>>> import numpy as np
>>> import numpy.linalg as la
>>> np.set_printoptions(precision=2, suppress=True, linewidth=200)
>>> Y = np.array([[8]])
>>> cent = np.array([[0, 3, -3, 1], [2, 3, 2, -3], [0, -1, -2, 3], [-3, 1, 2, -1]])
>>> X = np.block([[Y, np.array([[2, 0, -2, 1]])], [np.zeros((4, 1)), cent]])
>>> X
array([[ 8.,  2.,  0., -2.,  1.],
       [ 0.,  0.,  3., -3.,  1.],
       [ 0.,  2.,  3.,  2., -3.],
       [ 0.,  0., -1., -2.,  3.],
       [ 0., -3.,  1.,  2., -1.]])
>>> x0 = np.array([1, 1, 1, 0, 0])
>>> target = X @ x0
>>> target
array([10.,  3.,  5., -1., -2.])
>>> np.round(la.solve(X, target + X[:, 2]), 2) + 0
array([1., 1., 2., 0., 0.])
>>> np.round(la.solve(X, 3 * target), 2) + 0
array([3., 3., 3., 0., 0.])
>>> print(np.round(la.solve(X, target), 2) + 0)
[1. 1. 1. 0. 0.]
>>> C2 = X.T @ X
>>> la.svd(X, compute_uv=False) ** 2
array([78.1 , 37.56, 19.6 , 11.13,  0.61])
>>> (X @ X.T).shape
(5, 5)
>>> np.allclose(C2, C2.T)
True
>>> print(np.diag(C2))
[64. 17. 20. 25. 21.]
>>> la.matrix_rank(C2)
np.int64(5)
>>> A = np.array([[0, 4, -3],
...     [0, 0, 0],
...     [-3, -2, 5],
...     [-5, 1, 1],
...     [0, 4, -3],
...     [0, 4, -3],
...     [0, 0, 0],
...     [0, 0, 0],
...     [-5, 1, 1],
...     [0, 0, 0],
...     [-3, -2, 5],
...     [-5, 1, 1],
...     [-3, 2, 2],
...     [-3, -2, 5],
...     [0, 4, -3],
...     [0, 4, -3],
...     [0, 0, 0],
...     [-3, -2, 5],
...     [-3, -2, 5]])
>>> A
array([[ 0,  4, -3],
       [ 0,  0,  0],
       [-3, -2,  5],
       [-5,  1,  1],
       [ 0,  4, -3],
       [ 0,  4, -3],
       [ 0,  0,  0],
       [ 0,  0,  0],
       [-5,  1,  1],
       [ 0,  0,  0],
       [-3, -2,  5],
       [-5,  1,  1],
       [-3,  2,  2],
       [-3, -2,  5],
       [ 0,  4, -3],
       [ 0,  4, -3],
       [ 0,  0,  0],
       [-3, -2,  5],
       [-3, -2,  5]])
>>> Y = np.c_[A[:, :1] @ np.array([[1]]), np.array([1, 3, 2, 2, 1, 1, 1, 0, 3, 1, 1, 3, 1, 3, 2, 1, 0, 0, 3])]
>>> Y
array([[ 0,  1],
       [ 0,  3],
       [-3,  2],
       [-5,  2],
       [ 0,  1],
       [ 0,  1],
       [ 0,  1],
       [ 0,  0],
       [-5,  3],
       [ 0,  1],
       [-3,  1],
       [-5,  3],
       [-3,  1],
       [-3,  3],
       [ 0,  2],
       [ 0,  1],
       [ 0,  0],
       [-3,  0],
       [-3,  3]])
>>> la.matrix_rank(Y)
np.int64(2)
>>> np.round(la.lstsq(A, Y[:, 0])[0], 2) + 0
array([1., 0., 0.])
>>> la.matrix_rank(np.c_[A, Y])
np.int64(4)
>>> O, Rm = la.qr(A)
>>> print(O.shape, Rm.shape)
(19, 3) (3, 3)
>>> np.round(O @ Rm, 2) + 0
array([[ 0.,  4., -3.],
       [ 0.,  0.,  0.],
       [-3., -2.,  5.],
       [-5.,  1.,  1.],
       [ 0.,  4., -3.],
       [ 0.,  4., -3.],
       [ 0.,  0.,  0.],
       [ 0.,  0.,  0.],
       [-5.,  1.,  1.],
       [ 0.,  0.,  0.],
       [-3., -2.,  5.],
       [-5.,  1.,  1.],
       [-3.,  2.,  2.],
       [-3., -2.,  5.],
       [ 0.,  4., -3.],
       [ 0.,  4., -3.],
       [ 0.,  0.,  0.],
       [-3., -2.,  5.],
       [-3., -2.,  5.]])
